% python3 -q
>>> import numpy as np
>>> import numpy.linalg as la
>>> np.set_printoptions(precision=2, suppress=True, linewidth=200, floatmode="fixed")
>>> W0 = np.loadtxt("dump.csv", delimiter=",")
>>> W0
array([[ 3.00,  4.00,  5.00,  6.00,  7.00,  8.00,  9.00, 10.00, 11.00, 12.00, 13.00],
       [14.00, 15.00, 16.00, 17.00, 18.00, 19.00, 20.00, 21.00, 22.00, 23.00, 24.00],
       [25.00, 26.00, 27.00, 28.00, 29.00, 30.00, 31.00, 32.00, 33.00, 34.00, 35.00],
       [36.00, 37.00, 38.00, 39.00, 40.00, 41.00, 42.00, 43.00, 44.00, 45.00, 46.00],
       [47.00, 48.00, 49.00, 50.00, 51.00, 52.00, 53.00, 54.00, 55.00, 56.00, 57.00],
       [58.00, 59.00, 60.00, 61.00, 62.00, 63.00, 64.00, 65.00, 66.00, 67.00, 68.00],
       [69.00, 70.00, 71.00, 72.00, 73.00, 74.00, 75.00, 76.00, 77.00, 78.00, 79.00],
       [80.00, 81.00, 82.00, 83.00, 84.00, 85.00, 86.00, 87.00, 88.00, 89.00, 90.00]])
>>> left, sigma, Vh = la.svd(W0)
>>> evecs = Vh[:(sigma > 1e-8).sum()]
>>> rng = np.random.default_rng(680138)
>>> x = W0[3] + -1 * W0[4] + rng.integers(2) * np.eye(11)[3]
>>> x
array([-11.00, -11.00, -11.00, -10.00, -11.00, -11.00, -11.00, -11.00, -11.00, -11.00, -11.00])
>>> round(float(la.norm(x - evecs.T @ evecs @ x)), 2)
0.93
>>> round(float(la.norm(W0, 2) / la.norm(W0)), 2)
1.0
>>> la.cond(W0) > 100
np.True_
>>> la.matrix_rank(W0, rtol=0.1)
np.int64(1)
>>> try:
...     la.inv(W0)
... except la.LinAlgError as e:
...     print("failed:", e)
... 
failed: Last 2 dimensions of the array must be square
>>> round(float(np.trace(la.pinv(W0) @ W0)), 2)
2.0
>>> np.unique(W0.round(6), axis=0).shape
(8, 11)
>>> la.lstsq(W0[:-1].T, W0[-1])[2]
np.int32(2)
>>> np.abs(np.diag(la.qr(W0)[1])) > 1e-9
array([ True,  True, False, False, False, False, False, False])
>>> Y = W0 / np.sqrt((W0 ** 2).mean(axis=1, keepdims=True))
>>> la.matrix_rank(Y) == la.matrix_rank(W0)
np.True_
>>> data = np.loadtxt("w.csv", delimiter=",")
>>> data
array([[  1.00,  -4.00,  16.00, -64.00],
       [  1.00,  -3.00,   9.00, -27.00],
       [  1.00,  -2.00,   4.00,  -8.00],
       [  1.00,  -1.00,   1.00,  -1.00],
       [  1.00,   0.00,   0.00,   0.00],
       [  1.00,   1.00,   1.00,   1.00]])
>>> # column 3 is much longer than the rest
>>> np.abs(la.svd(data)[2][-1])
array([0.74, 0.33, 0.57, 0.11])
>>> np.argsort(-la.norm(data, axis=0).round(6), kind="stable")[:3]
array([3, 2, 1])
>>> theta = np.radians(30)
>>> Rm = np.eye(4)
>>> Rm[2, 2] = Rm[1, 1] = np.cos(theta)
>>> Rm[2, 1], Rm[1, 2] = -np.sin(theta), np.sin(theta)
>>> Rm
array([[ 1.00,  0.00,  0.00,  0.00],
       [ 0.00,  0.87,  0.50,  0.00],
       [ 0.00, -0.50,  0.87,  0.00],
       [ 0.00,  0.00,  0.00,  1.00]])
>>> Y = data @ Rm.T
>>> la.svd(data, compute_uv=False), la.svd(Y, compute_uv=False)
(array([72.56,  3.77,  1.71,  1.07]), array([72.56,  3.77,  1.71,  1.07]))
>>> np.allclose(la.norm(data, axis=1), la.norm(Y, axis=1))
True
>>> round(la.det(Rm), 2), round(np.trace(Rm), 2)
(np.float64(1.0), np.float64(3.73))
>>> np.allclose(data @ data.T, Y @ Y.T)
True
>>> O, Rm = la.qr(data)
>>> np.abs(np.diag(Rm))
array([2.45, 4.18, 6.11, 8.05])
>>> np.round(O.T @ O, 2) + 0
array([[1.00, 0.00, 0.00, 0.00],
       [0.00, 1.00, 0.00, 0.00],
       [0.00, 0.00, 1.00, 0.00],
       [0.00, 0.00, 0.00, 1.00]])
>>> round(abs(Rm[0, 0]), 2), round(la.norm(data[:, 0]), 2)
(np.float64(2.45), np.float64(2.45))
>>> np.round(O @ Rm, 2) + 0
array([[  1.00,  -4.00,  16.00, -64.00],
       [  1.00,  -3.00,   9.00, -27.00],
       [  1.00,  -2.00,   4.00,  -8.00],
       [  1.00,  -1.00,   1.00,  -1.00],
       [  1.00,   0.00,   0.00,   0.00],
       [  1.00,   1.00,   1.00,   1.00]])
>>> round(float(np.trace(O @ O.T)), 2)
4.0
>>> Y = data + rng.integers(-2, 3, (6, 1)) @ rng.integers(-2, 3, (1, 4))
>>> Y
array([[  1.00,  -5.00,  16.00, -65.00],
       [  1.00,  -5.00,   9.00, -29.00],
       [  1.00,  -2.00,   4.00,  -8.00],
       [  1.00,   1.00,   1.00,   1.00],
       [  1.00,  -2.00,   0.00,  -2.00],
       [  1.00,  -1.00,   1.00,  -1.00]])
>>> Y - data
array([[ 0.00, -1.00,  0.00, -1.00],
       [ 0.00, -2.00,  0.00, -2.00],
       [ 0.00,  0.00,  0.00,  0.00],
       [ 0.00,  2.00,  0.00,  2.00],
       [ 0.00, -2.00,  0.00, -2.00],
       [ 0.00, -2.00,  0.00, -2.00]])
>>> np.abs(Y - data).sum(axis=1)
array([2.00, 4.00, 0.00, 4.00, 4.00, 4.00])
>>> la.matrix_rank(Y - data, tol=1e-8)
np.int64(1)
>>> left, sigma, Vh = la.svd(data)
>>> sigma
array([72.56,  3.77,  1.71,  1.07])
>>> np.argmax(sigma[:-1] / (sigma[1:] + 1e-6)) + 1
np.int64(1)
>>> Y = left[:, :1] @ np.diag(sigma[:1]) @ Vh[:1]
>>> round(float(la.norm(data - Y) / la.norm(data)), 2)
0.06
>>> la.matrix_rank(Y)
np.int64(1)
>>> la.matrix_rank(data, rtol=0.05)
np.int64(2)
>>> round(np.abs(data - Y).max(), 2)
np.float64(1.72)
